$ python3 -q
>>> import numpy as np
>>> np.set_printoptions(precision=2, suppress=True, linewidth=200)
>>> mat = np.load("dump.npy")
>>> mat
array([[-10.13,  -1.71,   7.68,  -8.22, -10.2 ,   4.01,   4.12],
       [ 12.05,  -3.18,  15.8 ,   9.33,  -3.16,   3.02,  11.22],
       [  0.38,  19.23, -22.48,  -6.91,  16.9 , -13.37, -21.25],
       [ -6.33,  13.74,  -4.16,  -4.99,  -9.13,  -8.85, -16.39],
       [  1.69,   2.83,   9.04,  11.11, -25.66,  -4.89,  -8.03],
       [ -2.19, -17.24,  -3.9 ,   3.08,   4.84,   9.23,  11.25],
       [  2.1 ,  17.41,  -3.19,  -7.14,   6.94,  -9.1 , -11.09]])
>>> rng = np.random.default_rng(41)
>>> other = mat + rng.integers(-2, 3, (7, 4)) @ rng.integers(-2, 3, (4, 7))
>>> other
array([[ -9.13,   0.29,  11.68,  -4.22, -10.2 ,  -1.99,   2.12],
       [ 17.05,  -5.18,  11.8 ,   4.33,   3.84,   5.02,  21.22],
       [ -8.62,  21.23, -22.48,  -6.91,   8.9 , -11.37, -23.25],
       [ -2.33,  13.74,  -1.16,  -0.99,  -5.13, -10.85, -14.39],
       [  7.69,   1.83,   5.04,   4.11, -21.66,  -9.89,  -9.03],
       [ -4.19, -16.24,  -3.9 ,   3.08,   5.84,  10.23,  20.25],
       [  0.1 ,  16.41,  -6.19, -10.14,   6.94,  -4.1 ,  -6.09]])
>>> other - mat
array([[ 1.,  2.,  4.,  4.,  0., -6., -2.],
       [ 5., -2., -4., -5.,  7.,  2., 10.],
       [-9.,  2.,  0.,  0., -8.,  2., -2.],
       [ 4.,  0.,  3.,  4.,  4., -2.,  2.],
       [ 6., -1., -4., -7.,  4., -5., -1.],
       [-2.,  1.,  0.,  0.,  1.,  1.,  9.],
       [-2., -1., -3., -3.,  0.,  5.,  5.]])
>>> np.round(np.linalg.svd(other - mat, compute_uv=False), 2) + 0
array([20.57, 15.7 , 11.11,  5.81,  0.  ,  0.  ,  0.  ])
>>> np.abs(other - mat).sum(axis=1)
array([19., 35., 23., 19., 28., 14., 19.])
>>> U, s, Vt = np.linalg.svd(mat)
>>> s
array([58.44, 38.58, 22.76, 16.47,  0.62,  0.28,  0.03])
>>> np.argmax(s[:-1] / (s[1:] + 1e-6)) + 1
np.int64(4)
>>> other = U[:, :4] @ np.diag(s[:4]) @ Vt[:4]
>>> np.round(np.linalg.norm(mat - other) / np.linalg.norm(mat), 2)
np.float64(0.01)
>>> np.linalg.matrix_rank(mat, rtol=0.05)
np.int64(4)
>>> round(np.abs(mat - other).max(), 2)
np.float64(0.24)
>>> np.round(np.linalg.norm(mat - other, 2), 2), np.round(s[4], 2)
(np.float64(0.62), np.float64(0.62))
>>> other = np.array([[2, -3, 0, -3, -2, 3],
...     [-3, -2, -2, 1, -2, -1],
...     [-3, -3, 1, 0, -2, -2],
...     [-3, -3, 1, 1, -2, -2],
...     [1, -1, 0, -3, -3, 2],
...     [3, -2, 3, 0, 2, -3]])
>>> other[-1] = other[0]
>>> E = other + 0.02 * np.eye(6)
>>> E
array([[ 2.02, -3.  ,  0.  , -3.  , -2.  ,  3.  ],
       [-3.  , -1.98, -2.  ,  1.  , -2.  , -1.  ],
       [-3.  , -3.  ,  1.02,  0.  , -2.  , -2.  ],
       [-3.  , -3.  ,  1.  ,  1.02, -2.  , -2.  ],
       [ 1.  , -1.  ,  0.  , -3.  , -2.98,  2.  ],
       [ 2.  , -3.  ,  0.  , -3.  , -2.  ,  3.02]])
>>> np.allclose(E, E.T)
False
>>> E.inv()
Traceback (most recent call last):
  File "<python-input-23>", line 1, in <module>
    E.inv()
    ^^^^^
AttributeError: 'numpy.ndarray' object has no attribute 'inv'
>>> np.allclose(E @ E.T, E.T @ E)
False
>>> np.sort(np.abs(np.linalg.eigvals(E)))
array([0.02, 1.52, 1.52, 1.72, 6.33, 7.73])
>>> np.trace(E)
np.float64(2.12)
>>> J = np.loadtxt("case1.csv", delimiter=",")
>>> J
array([[ 0., -1., -1.,  1., -3., -1.,  2., -1., -2., -3.],
       [ 0.,  0., -1., -2.,  0., -2., -3., -1.,  3.,  3.],
       [ 0.,  0.,  0.,  2., -1., -2., -3.,  2.,  0.,  3.],
       [ 0.,  0.,  0.,  0.,  1., -2.,  3., -2.,  3., -3.],
       [ 0.,  0.,  0.,  0.,  0., -1., -2., -3.,  1.,  3.],
       [ 0.,  0.,  0.,  0.,  0.,  0.,  1., -2.,  2., -2.],
       [ 0.,  0.,  0.,  0.,  0.,  0.,  0., -2.,  0., -2.],
       [ 0.,  0.,  0.,  0.,  0.,  0.,  0.,  0., -1.,  0.],
       [ 0.,  0.,  0.,  0.,  0.,  0.,  0.,  0.,  0., -1.],
       [ 0.,  0.,  0.,  0.,  0.,  0.,  0.,  0.,  0.,  0.]])
>>> # looks like rank 9
>>> U, s, Vt = np.linalg.svd(J)
>>> vecs = Vt[:(s > 1e-8).sum()]
>>> x0 = J[6] + 4 * J[9] + rng.integers(2) * np.eye(10)[9]
>>> x0
array([ 0.,  0.,  0.,  0.,  0.,  0.,  0., -2.,  0., -1.])
>>> np.allclose(vecs.T @ vecs @ x0, x0)
True
>>> np.round(vecs.T @ vecs, 2) + 0
array([[0., 0., 0., 0., 0., 0., 0., 0., 0., 0.],
       [0., 1., 0., 0., 0., 0., 0., 0., 0., 0.],
       [0., 0., 1., 0., 0., 0., 0., 0., 0., 0.],
       [0., 0., 0., 1., 0., 0., 0., 0., 0., 0.],
       [0., 0., 0., 0., 1., 0., 0., 0., 0., 0.],
       [0., 0., 0., 0., 0., 1., 0., 0., 0., 0.],
       [0., 0., 0., 0., 0., 0., 1., 0., 0., 0.],
       [0., 0., 0., 0., 0., 0., 0., 1., 0., 0.],
       [0., 0., 0., 0., 0., 0., 0., 0., 1., 0.],
       [0., 0., 0., 0., 0., 0., 0., 0., 0., 1.]])
>>> np.diag(vecs.T @ vecs)
array([0., 1., 1., 1., 1., 1., 1., 1., 1., 1.])
>>> data = np.triu(rng.random((10, 10)) < 0.2, 1).astype(int)
>>> data = data + data.T
>>> data
array([[0, 0, 1, 0, 0, 1, 0, 0, 0, 0],
       [0, 0, 0, 0, 0, 0, 0, 0, 1, 0],
       [1, 0, 0, 0, 1, 0, 0, 1, 0, 0],
       [0, 0, 0, 0, 0, 1, 0, 0, 1, 0],
       [0, 0, 1, 0, 0, 0, 0, 1, 1, 0],
       [1, 0, 0, 1, 0, 0, 0, 0, 0, 0],
       [0, 0, 0, 0, 0, 0, 0, 0, 0, 0],
       [0, 0, 1, 0, 1, 0, 0, 0, 0, 0],
       [0, 1, 0, 1, 1, 0, 0, 0, 0, 0],
       [0, 0, 0, 0, 0, 0, 0, 0, 0, 0]])
>>> np.all(np.linalg.eigvalsh(data) > 0)
np.False_
>>> other = np.array([[1, 0, 0],
...     [0, 1, 0],
...     [3, 0, 1],
...     [2, 0, 3],
...     [3, 1, 2],
...     [1, 1, 1],
...     [1, 0, 3],
...     [0, 1, 1],
...     [1, 0, 0],
...     [3, 1, 0]])
>>> np.einsum("ij->j", data)
array([2, 1, 3, 2, 3, 2, 0, 2, 3, 0])
>>> np.linalg.matrix_rank(data @ other)
np.int64(3)
>>> np.einsum("ij,ij->i", data, data)
array([2, 1, 3, 2, 3, 2, 0, 2, 3, 0])
>>> np.vstack([data, other.T]).shape
(13, 10)
>>> U, s, Vt = np.linalg.svd(data)
>>> s.round(2) + 0
array([2.46, 2.1 , 1.52, 1.49, 1.24, 1.  , 0.67, 0.1 , 0.  , 0.  ])
>>> np.argmax(s[:-1] / (s[1:] + 1e-6)) + 1
np.int64(8)
>>> other = U[:, :8] @ np.diag(s[:8]) @ Vt[:8]
>>> np.linalg.matrix_rank(data, rtol=0.05)
np.int64(7)
>>> round(np.linalg.norm(data - other) / np.linalg.norm(data), 2)
np.float64(0.0)
>>> m1 = np.load("run0.npy")
>>> m1
array([[-2.,  3.,  0.],
       [ 3., -2.,  3.],
       [ 0.,  3., -2.]])
>>> # symmetric
>>> x0 = np.array([0, 2, 2])
>>> np.einsum("ij,j->i", m1, x0)
array([6., 2., 2.])
>>> m1 * x0
array([[-0.,  6.,  0.],
       [ 0., -4.,  6.],
       [ 0.,  6., -4.]])
>>> (m1 * x0).sum(axis=1)
array([6., 2., 2.])
